$ python -q
>>> import numpy as np
>>> np.set_printoptions(suppress=True, linewidth=120)
>>> data = np.load("test5.npy")
>>> data.round(1) + 0
array([[ 3.3,  0. , -1. ,  0.1, -0.2,  1.2, -0.8,  2. , -0.4,  2.6],
       [-1.8,  0. ,  0.4,  3.5, -0.5, -1.1, -0.4, -1. , -0.1, -2.6],
       [ 0.7,  0. ,  0. , -4.3,  0.8,  0.8,  0.8,  0.3,  0.2,  2. ],
       [-2.5,  0. ,  0.6,  2.6, -0.3, -1.2,  0. , -1.4,  0.1, -2.9],
       [ 2.7,  0. , -0.7, -2.2,  0.2,  1.2, -0.2,  1.6, -0.2,  2.9],
       [ 3.3,  0. , -1.1,  0.6, -0.3,  1.1, -0.9,  2. , -0.4,  2.5],
       [-3.3,  0. ,  1.1, -0.2,  0.3, -1.2,  0.8, -2. ,  0.4, -2.6],
       [ 2.8,  0. , -0.7, -2. ,  0.2,  1.3, -0.2,  1.6, -0.2,  2.9],
       [ 0.5,  0. , -0.4,  4.5, -0.9, -0.4, -1.1,  0.4, -0.4, -1.2],
       [-2.3,  0. ,  1. , -3.6,  0.8, -0.4,  1.4, -1.5,  0.6, -0.7],
       [ 2.8,  0. , -0.8, -1.9,  0.2,  1.3, -0.2,  1.6, -0.2,  2.9],
       [-0.4,  0. , -0.2,  4.4, -0.8, -0.7, -0.9, -0.1, -0.3, -1.8],
       [-0.8,  0. ,  0. ,  4.2, -0.7, -0.8, -0.8, -0.4, -0.2, -2.1],
       [ 3.3,  0. , -1.1,  0.6, -0.3,  1.1, -0.9,  2. , -0.4,  2.5],
       [-3.2,  0. ,  1. ,  0.6,  0.1, -1.2,  0.6, -1.9,  0.3, -2.8],
       [ 1. ,  0. , -0.6,  4.5, -0.9, -0.2, -1.3,  0.7, -0.5, -0.7],
       [ 2.1,  0. , -0.9,  3.8, -0.9,  0.3, -1.4,  1.4, -0.5,  0.4],
       [-3.3,  0. ,  1.1, -0.7,  0.4, -1.1,  1. , -2. ,  0.4, -2.4],
       [-1. ,  0. ,  0.1,  4.1, -0.7, -0.9, -0.7, -0.5, -0.2, -2.2],
       [-0.4,  0. , -0.2,  4.4, -0.8, -0.7, -0.9, -0.1, -0.3, -1.8],
       [-3.3,  0. ,  1. ,  0.1,  0.2, -1.2,  0.8, -2. ,  0.4, -2.7],
       [-0.9,  0. ,  0.5, -4.5,  0.9,  0.2,  1.2, -0.6,  0.4,  0.8],
       [ 3.3,  0. , -1.1,  0.8, -0.4,  1.1, -1. ,  2. , -0.5,  2.4],
       [ 3. ,  0. , -1.1,  2.5, -0.7,  0.8, -1.3,  1.9, -0.5,  1.5],
       [ 0.8,  0. ,  0. , -4.3,  0.7,  0.8,  0.8,  0.3,  0.2,  2. ],
       [-3.3,  0. ,  1.1, -0.8,  0.4, -1.1,  1. , -2. ,  0.5, -2.4],
       [ 2.7,  0. , -1.1,  3. , -0.7,  0.6, -1.3,  1.7, -0.6,  1.2],
       [-1.2,  0. ,  0.1,  4. , -0.7, -0.9, -0.6, -0.6, -0.2, -2.3],
       [-0.9,  0. ,  0.6, -4.5,  0.9,  0.2,  1.2, -0.7,  0.4,  0.8],
       [ 3.3,  0. , -1. ,  0. , -0.2,  1.2, -0.8,  2. , -0.4,  2.7],
       [ 3. ,  0. , -0.9, -1.4,  0.1,  1.3, -0.4,  1.8, -0.2,  2.9],
       [ 2. ,  0. , -0.4, -3.3,  0.5,  1.1,  0.3,  1.1,  0. ,  2.7],
       [ 2.6,  0. , -1. ,  3.2, -0.8,  0.6, -1.4,  1.7, -0.6,  1.1]])
>>> # looks like rank 2
>>> vec = np.array([2, -2, 2, -1, 2, 3, 2, -1, 1, -1])
>>> h = np.maximum(data @ vec, 0)
>>> np.round(np.tanh(data @ vec), 1)
array([ 0.7, -1. ,  1. , -1. ,  1. , -0.2, -0.6,  1. , -1. ,  1. ,  1. , -1. , -1. , -0.3, -1. , -1. , -1. ,  0.4,
       -1. , -1. , -0.9,  1. , -0.6, -1. ,  1. ,  0.6, -1. , -1. ,  1. ,  0.8,  1. ,  1. , -1. ])
>>> h.round(1)
array([0.9, 0. , 9.2, 0. , 5.3, 0. , 0. , 5.1, 0. , 6.7, 4.8, 0. , 0. , 0. , 0. , 0. , 0. , 0.4, 0. , 0. , 0. , 9.1,
       0. , 0. , 9.2, 0.6, 0. , 0. , 9.1, 1. , 3.9, 7.5, 0. ])
>>> np.round(np.maximum(data @ (3 * vec), 0), 1)
array([ 2.6,  0. , 27.5,  0. , 16. ,  0. ,  0. , 15.3,  0. , 20.2, 14.5,  0. ,  0. ,  0. ,  0. ,  0. ,  0. ,  1.3,
        0. ,  0. ,  0. , 27.4,  0. ,  0. , 27.5,  1.9,  0. ,  0. , 27.4,  3.1, 11.7, 22.5,  0. ])
